>>> import numpy as np
>>> np.set_printoptions(suppress=True, linewidth=160)
>>> tidy = lambda a: np.round(a, 2) + 0
>>> F = np.array([[-1, -2, -2], [-3, 3, -2], [1, 0, 3], [3, 0, 0]])
>>> F[3] = F[0]
>>> F
array([[-1, -2, -2],
       [-3,  3, -2],
       [ 1,  0,  3],
       [-1, -2, -2]])
>>> # rows 0 and 3 are equal
>>> vec = np.array([-1, 1, -3])
>>> y = F @ vec
>>> c, lr = np.zeros(3), 1 / np.linalg.norm(F, 2) ** 2
>>> for i in range(50):
...     c -= lr * F.T @ (F @ c - y)
...     if i % 10 == 0: print(i, round(np.linalg.norm(F @ c - y), 2))
... 
0 1.26
10 0.8
20 0.57
30 0.4
40 0.29
>>> tidy(c)
array([-1.16,  0.94, -2.89])
>>> tidy(np.linalg.cond(F))
np.float64(5.45)
>>> vec = np.array([0, 0, 1])
>>> y = F @ vec
>>> try:
...     np.linalg.solve(F, y)
... except np.linalg.LinAlgError as e:
...     print("failed:", e)
... 
failed: Last 2 dimensions of the array must be square
>>> print(tidy(np.linalg.pinv(F) @ F))
[[1. 0. 0.]
 [0. 1. 0.]
 [0. 0. 1.]]
>>> rng = np.random.default_rng(152366)
>>> y = y + 0.1 * rng.normal(size=4)
>>> tidy(y)
array([-1.98, -1.92,  3.08, -2.06])
>>> c, *_ = np.linalg.lstsq(F, y)
>>> print([round(float(np.linalg.norm(np.linalg.solve(F.T @ F + lam * np.eye(3), F.T @ y))), 2) for lam in (0, 1, 10, 100)])
[1.05, 0.88, 0.63, 0.19]
>>> O = F.astype(float).copy()
>>> for j in range(3):
...     O[:, j] -= O[:, :j] @ (O[:, :j].T @ O[:, j])
...     O[:, j] /= np.linalg.norm(O[:, j])
... 
>>> tidy(O)
array([[-0.29, -0.63,  0.16],
       [-0.87,  0.45,  0.21],
       [ 0.29,  0.11,  0.95],
       [-0.29, -0.63,  0.16]])
>>> tidy(O.T @ O)
array([[1., 0., 0.],
       [0., 1., 0.],
       [0., 0., 1.]])
>>> vec = np.array([2, 4, 2])
>>> np.einsum("ij,j->i", F, vec)
array([-14,   2,   8, -14])
>>> vec @ F
Traceback (most recent call last):
  File "<python-input-28>", line 1, in <module>
    vec @ F
    ~~~~^~~
ValueError: matmul: Input operand 1 has a mismatch in its core dimension 0, with gufunc signature (n?,k),(k,m?)->(n?,m?) (size 4 is different from 3)
>>> F @ (2 * vec)
array([-28,   4,  16, -28])
>>> print((F * vec).sum(axis=1))
[-14   2   8 -14]
>>> F @ vec
array([-14,   2,   8, -14])
>>> K = np.loadtxt("dump.csv", delimiter=",")
>>> K
array([[ 3.03,  2.93,  3.04],
       [ 2.98,  3.08,  3.01],
       [ 2.97,  2.99,  3.04],
       [ 3.1 ,  3.08,  3.19],
       [ 2.9 ,  2.89,  2.95],
       [ 2.99,  3.03,  2.98],
       [ 3.22,  3.12,  3.07],
       [ 2.98,  3.03,  2.74],
       [ 2.93,  3.13,  3.01],
       [ 2.89,  3.06,  3.06],
       [ 3.07,  3.09,  3.22],
       [ 2.91,  3.16,  3.09],
       [ 2.93,  3.15,  2.91],
       [ 0.14,  0.01,  1.01],
       [-0.14,  0.08,  0.91],
       [-0.1 ,  0.  ,  1.17],
       [ 0.16,  0.07,  1.03],
       [ 0.07, -0.09,  0.86],
       [ 0.09,  0.02,  1.03],
       [-0.08, -0.05,  0.91],
       [-0.19,  0.07,  0.96],
       [-0.02,  0.14,  1.13],
       [ 0.  , -0.07,  1.06],
       [-0.06, -0.07,  0.84],
       [-0.14,  0.01,  1.  ],
       [ 0.16,  0.15,  0.94]])
>>> Ac = K - K.mean(axis=0)
>>> left, sig, vt = np.linalg.svd(Ac, full_matrices=False)
>>> tidy(vt[0] * np.sign(vt[0, np.abs(vt[0]).argmax()]))
array([0.63, 0.64, 0.43])
>>> np.linalg.matrix_rank(Ac)
np.int64(3)
>>> (np.sign(left[:, 0]) == np.sign(left[0, 0])).astype(int)
array([1, 1, 1, 1, 1, 1, 1, 1, 1, 1, 1, 1, 1, 0, 0, 0, 0, 0, 0, 0, 0, 0, 0, 0, 0, 0])
>>> np.searchsorted(np.cumsum(sig ** 2) / (sig ** 2).sum(), 0.9) + 1
np.int64(1)
>>> tidy(np.abs(vt[-1]))
array([0.45, 0.76, 0.47])
>>> np.abs(vt[0]).argmax()
np.int64(1)
>>> O, _ = np.linalg.qr(np.array([[-2.8, 0.2, -0.3, -0.3],
...     [1.0, -0.8, 0.4, -1.7],
...     [0.8, 0.0, 0.5, -1.2],
...     [1.2, 0.6, -0.6, 0.3]]))
>>> evecs, _ = np.linalg.qr(np.array([[-2.5, -1.2, 1.2], [-0.1, -0.4, -1.6], [-0.4, -0.5, 0.8]]))
>>> sig = 5 * 0.2 ** np.arange(3)
>>> A = O[:, :3] * sig @ evecs[:3]
>>> tidy(A)
array([[ 4.18, -0.6 ,  0.38],
       [-1.47,  0.72,  0.4 ],
       [-1.17,  0.23, -0.27],
       [-1.83, -0.32, -0.54]])
>>> other = np.array([[7, 0, -5], [0, -6, 8]])
>>> C = np.kron(other, A)
>>> C.shape
(8, 9)
>>> J = np.loadtxt("block14.csv", delimiter=",")
>>> J
array([[1., 0., 0., 0.],
       [3., 1., 0., 0.],
       [0., 3., 1., 0.],
       [3., 0., 0., 1.]])
>>> other = J / np.sqrt((J ** 2).mean(axis=1, keepdims=True))
>>> tidy(np.linalg.norm(other, axis=1))
array([2., 2., 2., 2.])
>>> other[0]
array([2., 0., 0., 0.])
>>> print(tidy(np.sort(np.linalg.eigvals(J))))
[1. 1. 1. 1.]
>>> J @ J
array([[1., 0., 0., 0.],
       [6., 1., 0., 0.],
       [9., 6., 1., 0.],
       [6., 0., 0., 1.]])
>>> np.linalg.matrix_rank(J - J[0, 0] * np.eye(4))
np.int64(2)
>>> tidy(np.linalg.matrix_power(J - np.diag(np.diag(J)), 4))
array([[0., 0., 0., 0.],
       [0., 0., 0., 0.],
       [0., 0., 0., 0.],
       [0., 0., 0., 0.]])
>>> r0 = np.array([1, 0, 0])
>>> tidy(np.cross(A[0, :3], A[3, :3]))
array([ 0.45,  1.57, -2.43])
>>> print(tidy(np.correlate(A[0], A[3], "full")))
[-2.27 -1.01 -7.67  0.98 -0.7 ]
>>> tidy(np.array([np.convolve(row, r0, "same") for row in A]))
array([[-0.6 ,  0.38,  0.  ],
       [ 0.72,  0.4 ,  0.  ],
       [ 0.23, -0.27,  0.  ],
       [-0.32, -0.54,  0.  ]])
>>> def softmax(z):
...     e = np.exp(z - z.max(axis=-1, keepdims=True))
...     return e / e.sum(axis=-1, keepdims=True)
... 
>>> print(tidy(softmax(J[3] + 3)))
[0.81 0.04 0.04 0.11]
>>> scores = J @ J.T / np.sqrt(4)
>>> print(softmax(scores).round(6).argmax(axis=1))
[1 1 2 3]
>>> tidy(softmax(scores))
array([[0.14, 0.39, 0.09, 0.39],
       [0.02, 0.6 , 0.02, 0.36],
       [0.01, 0.03, 0.96, 0.01],
       [0.02, 0.37, 0.  , 0.61]])
>>> W0 = 0.9 ** np.abs(np.subtract.outer(np.arange(2), np.arange(2)))
>>> W0
array([[1. , 0.9],
       [0.9, 1. ]])
>>> other = np.linalg.inv(W0)
>>> (np.abs(other) > 1e-9).astype(int)
array([[1, 1],
       [1, 1]])
>>> print(tidy(np.linalg.cond(W0)))
19.0
>>> print(tidy(other))
[[ 5.26 -4.74]
 [-4.74  5.26]]
